$ ipython --no-banner

In [1]: import numpy as np

In [2]: np.set_printoptions(precision=3, suppress=True, linewidth=120, sign=" ")

In [3]: mat = np.array([[1.0, 0.7], [0.7, 1.0]])

In [4]: u = np.array([-2, -2])

In [5]: np.convolve(mat[1], u)
Out[5]: array([-1.4, -3.4, -2. ])

In [6]: np.correlate(mat[1], mat[0], "full")
Out[6]: array([ 0.49,  1.4 ,  1.  ])

In [7]: np.array([np.convolve(row, u, "same") for row in mat])
Out[7]: 
array([[-2. , -3.4],
       [-1.4, -3.4]])

In [8]: x0 = np.ones(2)

In [9]: for _ in range(3):
   ...:     x0 = mat @ x0
   ...:     x0 /= np.linalg.norm(x0)
   ...:     print(round(x0 @ mat @ x0, 3))
   ...: 
1.7
1.7
1.7

In [10]: round(np.linalg.eigvalsh(mat)[-1], 3)
Out[10]: np.float64(1.7)

In [11]: X = np.loadtxt("mat.csv", delimiter=",")

In [12]: X
Out[12]: 
array([[ 1.,  0.,  0.,  0.],
       [ 2.,  1.,  0.,  0.],
       [-2.,  1.,  1.,  0.],
       [-4.,  8.,  3.,  1.]])

In [13]: (X - X.T) / 2
Out[13]: 
array([[ 0. , -1. ,  1. ,  2. ],
       [ 1. ,  0. , -0.5, -4. ],
       [-1. ,  0.5,  0. , -1.5],
       [-2. ,  4. ,  1.5,  0. ]])

In [14]: (X + X.T) / 2
Out[14]: 
array([[ 1. ,  1. , -1. , -2. ],
       [ 1. ,  1. ,  0.5,  4. ],
       [-1. ,  0.5,  1. ,  1.5],
       [-2. ,  4. ,  1.5,  1. ]])

In [15]: hat = np.triu(np.array([[5, 1, -5, 0], [4, 3, 4, 3], [2, -3, -5, 4], [-1, 2, -3, -1]]), 1) + np.eye(4)

In [16]: out = hat @ X @ np.linalg.inv(hat)

In [17]: hat @ X - X @ hat
Out[17]: 
array([[ 12.,  -5.,   0.,   0.],
       [-20.,  26.,  19.,   0.],
       [-16.,  34.,  -2.,  -3.],
       [  0.,   4., -52., -36.]])

In [18]: np.poly(out)
Out[18]: array([ 1., -4.,  6., -4.,  1.])

In [19]: np.trace(out), np.trace(X)
Out[19]: (np.float64(4.0), np.float64(4.0))

In [20]: round(np.linalg.det(out), 3)
Out[20]: np.float64(1.0)

In [21]: out = np.array([[2], [-2]])

In [22]: C = np.array([[-2, -2, 0]])

In [23]: E = out @ C

In [24]: E
Out[24]: 
array([[-4, -4,  0],
       [ 4,  4,  0]])

In [25]: # rank 1

In [26]: Uu, sigma, VT = np.linalg.svd(E)

In [27]: print(sigma.round(3) + 0)
[ 8.  0.]

In [28]: np.argmax(sigma[:-1] / (sigma[1:] + 1e-6)) + 1
Out[28]: np.int64(1)

In [29]: out = Uu[:, :1] @ np.diag(sigma[:1]) @ VT[:1]

In [30]: np.linalg.matrix_rank(E, rtol=0.05)
Out[30]: np.int64(1)

In [31]: print(out)
[[-4. -4.  0.]
 [ 4.  4.  0.]]

In [32]: np.round(np.abs(E - out).max(), 3)
Out[32]: np.float64(0.0)

In [33]: np.linalg.matrix_rank(out)
Out[33]: np.int64(1)

In [34]: round(np.linalg.norm(E - out, 2), 3), round(float(sigma[1]), 3)
Out[34]: (np.float64(0.0), 0.0)

In [35]: np.linalg.matrix_rank(E, rtol=0.1)
Out[35]: np.int64(1)

In [36]: np.linalg.cond(E) > 100
Out[36]: np.True_

In [37]: print(np.argsort(-np.linalg.norm(E, axis=0).round(6), kind="stable")[:3])
[ 0  1  2]

In [38]: np.linalg.rank(E)
AttributeError: module 'numpy.linalg' has no attribute 'rank'


In [39]: E.shape
Out[39]: (2, 3)

In [40]: np.round(np.linalg.svd(E, compute_uv=False), 3) + 0
Out[40]: array([ 8.,  0.])

In [41]: np.linalg.matrix_rank(E)
Out[41]: np.int64(1)

In [42]: E[:, 3]
IndexError: index 3 is out of bounds for axis 1 with size 3


In [43]: print(E.mean(axis=0))
[ 0.  0.  0.]

In [44]: print(np.abs(E).max())
4

In [45]: r = np.linalg.matrix_rank(E)

In [46]: r
Out[46]: np.int64(1)

In [47]: ns = np.linalg.svd(E)[2][r:].T

In [48]: ns @ ns.T
Out[48]: 
array([[ 0.5, -0.5,  0. ],
       [-0.5,  0.5,  0. ],
       [ 0. ,  0. ,  1. ]])

In [49]: data = np.loadtxt("case16.csv", delimiter=",")

In [50]: data
Out[50]: 
array([[-6., -4.,  9.,  8.],
       [ 0., -2.,  0.,  0.]])

In [51]: # row 0 is much longer than the rest

In [52]: np.linalg.svd(data, compute_uv=False)
Out[52]: array([ 14.047,   1.915])

In [53]: data.sum(axis=1)
Out[53]: array([ 7., -2.])

In [54]: np.diff(data, axis=0)
Out[54]: array([[ 6.,  2., -9., -8.]])

In [55]: print(round(np.linalg.norm(data), 3))
14.177

In [56]: data - data[0]
Out[56]: 
array([[ 0.,  0.,  0.,  0.],
       [ 6.,  2., -9., -8.]])

In [57]: print(np.abs(data).max())
9.0

In [58]: np.unravel_index(np.abs(data).argmax(), data.shape)
Out[58]: (np.int64(0), np.int64(2))

In [59]: np.linalg.rank(data)
AttributeError: module 'numpy.linalg' has no attribute 'rank'


In [60]: np.count_nonzero(data)
Out[60]: np.int64(5)

In [61]: print(np.linalg.matrix_rank(data))
2

In [62]: data.shape
Out[62]: (2, 4)
